$ python -q
>>> import numpy as np
>>> np.set_printoptions(suppress=True, linewidth=100)
>>> arr = np.load("test0.npy")
>>> arr
array([[1, 2, 2],
       [2, 1, 2],
       [2, 2, 1]])
>>> hat = np.triu(np.array([[-1, 0, 3], [-2, -3, 2], [1, 2, 2]]), 1) + np.eye(3)
>>> out = hat @ arr @ np.linalg.inv(hat)
>>> print(hat @ arr - arr @ hat)
[[  6.   6.  -4.]
 [  4.   4.  -6.]
 [  0.   0. -10.]]
>>> round(float(np.linalg.det(out)), 3)
5.0
>>> W0 = np.load("data.npy")
>>> W0
array([[ 1.,  3.,  0.,  0.],
       [ 3., -3.,  0.,  0.],
       [ 0.,  0.,  0.,  0.],
       [ 0.,  0.,  0.,  3.]])
>>> Uu, sigma, vt = np.linalg.svd(W0)
>>> vecs = vt[:(sigma > 1e-8).sum()]
>>> rng = np.random.default_rng(61)
>>> x0 = W0[1] + 2 * W0[2] + rng.integers(2) * np.eye(4)[0]
>>> x0
array([ 3., -3.,  0.,  0.])
>>> np.round(vecs.T @ vecs, 3) + 0
array([[1., 0., 0., 0.],
       [0., 1., 0., 0.],
       [0., 0., 0., 0.],
       [0., 0., 0., 1.]])
>>> print(np.linalg.matrix_rank(np.vstack([W0, x0])))
3
>>> np.round(np.diag(vecs.T @ vecs), 3)
array([1., 1., 0., 1.])
>>> np.allclose(vecs.T @ vecs @ x0, x0)
True
>>> M = np.load("mat.npy")
>>> M
array([[ 6., -2.,  2.],
       [-2.,  9., -4.],
       [ 2., -4.,  9.]])
>>> ev, vecs = np.linalg.eig(M)
>>> np.round(M @ vecs[:, 0] - ev[0] * vecs[:, 0], 3) + 0
array([0., 0., 0.])
>>> print(np.round(np.sort(np.linalg.eigvals(np.linalg.inv(M))), 3))
[0.071 0.2   0.2  ]
>>> np.round(np.sort(np.linalg.eigvals(M @ M)), 3)
array([ 25.,  25., 196.])
>>> round(float(np.prod(ev)), 3)
350.0
>>> np.round(np.sort(np.linalg.eigvals(M.T)), 3)
array([ 5.,  5., 14.])
>>> J = np.load("layer19.npy")
>>> J
array([[-7,  5, -5,  8],
       [-7,  5, -5,  8],
       [ 0,  5,  1, -6]])
>>> Uu, sigma, vt = np.linalg.svd(J)
>>> np.argmax(sigma[:-1] / (sigma[1:] + 1e-6)) + 1
np.int64(2)
>>> sigma.round(3) + 0
array([18.216,  7.496,  0.   ])
>>> out = Uu[:, :2] @ np.diag(sigma[:2]) @ vt[:2]
>>> round(float(np.abs(J - out).max()), 3)
0.0
>>> np.linalg.matrix_rank(J, rtol=0.05)
np.int64(2)
>>> out.round(3) + 0
array([[-7.,  5., -5.,  8.],
       [-7.,  5., -5.,  8.],
       [ 0.,  5.,  1., -6.]])
